% python3 -q
>>> import numpy as np
>>> from numpy import linalg as LA
>>> np.set_printoptions(precision=3, suppress=True, linewidth=200)
>>> tidy = lambda a: np.round(a, 3) + 0
>>> mat = np.loadtxt("case12.csv", delimiter=",")
>>> print(mat)
[[ 4. -4.  3. -1. -1. -4.  2. -1. -2.  2.]
 [ 2.  4. -4.  3. -1. -1. -4.  2. -1. -2.]
 [-2.  2.  4. -4.  3. -1. -1. -4.  2. -1.]
 [-1. -2.  2.  4. -4.  3. -1. -1. -4.  2.]
 [ 2. -1. -2.  2.  4. -4.  3. -1. -1. -4.]
 [-4.  2. -1. -2.  2.  4. -4.  3. -1. -1.]
 [-1. -4.  2. -1. -2.  2.  4. -4.  3. -1.]
 [-1. -1. -4.  2. -1. -2.  2.  4. -4.  3.]
 [ 3. -1. -1. -4.  2. -1. -2.  2.  4. -4.]
 [-4.  3. -1. -1. -4.  2. -1. -2.  2.  4.]]
>>> print(tidy(np.sort(np.abs(np.fft.fft(mat[0])))), tidy(np.sort(LA.svd(mat, compute_uv=False))))
[ 0.507  0.507  2.     6.522  6.522  6.538  6.538 13.208 13.208 14.   ] [ 0.507  0.507  2.     6.522  6.522  6.538  6.538 13.208 13.208 14.   ]
>>> print(tidy(np.fft.fft(mat[0])))
[-2.  +0.j     6.5 +0.535j  0.5 -0.086j  6.5+11.498j  0.5 +6.519j 14.  +0.j     0.5 -6.519j  6.5-11.498j  0.5 +0.086j  6.5 -0.535j]
>>> print((mat @ mat)[0])
[  2. -30.  52. -24. -14. -18.  43. -54.  17.  30.]
>>> print(mat @ np.ones(10))
[-2. -2. -2. -2. -2. -2. -2. -2. -2. -2.]
>>> A2 = LA.inv(mat)
>>> print(tidy(LA.cond(mat)))
27.597
>>> print(tidy(A2))
[[ 0.386  0.052 -0.427 -0.311  0.112  0.296 -0.007 -0.437 -0.28   0.115]
 [ 0.115  0.386  0.052 -0.427 -0.311  0.112  0.296 -0.007 -0.437 -0.28 ]
 [-0.28   0.115  0.386  0.052 -0.427 -0.311  0.112  0.296 -0.007 -0.437]
 [-0.437 -0.28   0.115  0.386  0.052 -0.427 -0.311  0.112  0.296 -0.007]
 [-0.007 -0.437 -0.28   0.115  0.386  0.052 -0.427 -0.311  0.112  0.296]
 [ 0.296 -0.007 -0.437 -0.28   0.115  0.386  0.052 -0.427 -0.311  0.112]
 [ 0.112  0.296 -0.007 -0.437 -0.28   0.115  0.386  0.052 -0.427 -0.311]
 [-0.311  0.112  0.296 -0.007 -0.437 -0.28   0.115  0.386  0.052 -0.427]
 [-0.427 -0.311  0.112  0.296 -0.007 -0.437 -0.28   0.115  0.386  0.052]
 [ 0.052 -0.427 -0.311  0.112  0.296 -0.007 -0.437 -0.28   0.115  0.386]]
>>> print((np.abs(A2) > 1e-9).astype(int))
[[1 1 1 1 1 1 1 1 1 1]
 [1 1 1 1 1 1 1 1 1 1]
 [1 1 1 1 1 1 1 1 1 1]
 [1 1 1 1 1 1 1 1 1 1]
 [1 1 1 1 1 1 1 1 1 1]
 [1 1 1 1 1 1 1 1 1 1]
 [1 1 1 1 1 1 1 1 1 1]
 [1 1 1 1 1 1 1 1 1 1]
 [1 1 1 1 1 1 1 1 1 1]
 [1 1 1 1 1 1 1 1 1 1]]
>>> print(np.allclose(A2, mat.T))
False
